$ python3 -q
>>> import numpy as np
>>> from numpy import linalg as LA
>>> np.set_printoptions(precision=4, suppress=True, linewidth=120)
>>> M = np.loadtxt("a.csv", delimiter=",")
>>> M
array([[ 0.021 ,  0.0654, -0.0719],
       [-0.0346,  0.0742, -0.0172],
       [-0.016 , -0.1681, -0.0839],
       [-0.0659, -1.1957, -0.04  ],
       [ 0.0015,  1.1822,  0.0007],
       [ 0.0345, -0.85  ,  0.0399],
       [ 0.0604,  0.4701, -0.0115],
       [ 0.0717,  0.2583,  0.0453],
       [-0.0218, -0.3204,  0.0438],
       [-0.0321,  0.4939, -0.1043],
       [ 0.0044, -0.2457, -0.0233],
       [-0.0181, -0.4025, -0.0462],
       [ 0.0209, -1.7274,  0.0108],
       [ 0.0036, -0.2876,  0.0487],
       [-0.0134,  0.4654, -0.0193],
       [-0.0606,  0.9243,  0.0163],
       [ 0.0374, -1.3234,  0.0311]])
>>> LA.matrix_rank(M, rtol=0.1)
np.int64(1)
>>> LA.cond(M) > 100
np.False_
>>> vec = np.array([1, 2, 0])
>>> h = np.maximum(M @ vec, 0)
>>> M * (h > 1e-9)[:, None]
array([[ 0.021 ,  0.0654, -0.0719],
       [-0.0346,  0.0742, -0.0172],
       [-0.    , -0.    , -0.    ],
       [-0.    , -0.    , -0.    ],
       [ 0.0015,  1.1822,  0.0007],
       [ 0.    , -0.    ,  0.    ],
       [ 0.0604,  0.4701, -0.0115],
       [ 0.0717,  0.2583,  0.0453],
       [-0.    , -0.    ,  0.    ],
       [-0.0321,  0.4939, -0.1043],
       [ 0.    , -0.    , -0.    ],
       [-0.    , -0.    , -0.    ],
       [ 0.    , -0.    ,  0.    ],
       [ 0.    , -0.    ,  0.    ],
       [-0.0134,  0.4654, -0.0193],
       [-0.0606,  0.9243,  0.0163],
       [ 0.    , -0.    ,  0.    ]])
>>> h
array([0.1518, 0.1138, 0.    , 0.    , 2.3659, 0.    , 1.0006, 0.5883, 0.    , 0.9557, 0.    , 0.    , 0.    , 0.    ,
       0.9174, 1.788 , 0.    ])
>>> np.maximum(M @ vec, 0) - np.maximum(-M @ vec, 0)
array([ 0.1518,  0.1138, -0.3522, -2.4573,  2.3659, -1.6655,  1.0006,  0.5883, -0.6626,  0.9557, -0.487 , -0.8231,
       -3.4339, -0.5716,  0.9174,  1.788 , -2.6094])
>>> np.flatnonzero(h > 1e-9)
array([ 0,  1,  4,  6,  7,  9, 14, 15])
>>> M.T @ h
array([-0.0459,  5.9893, -0.0843])
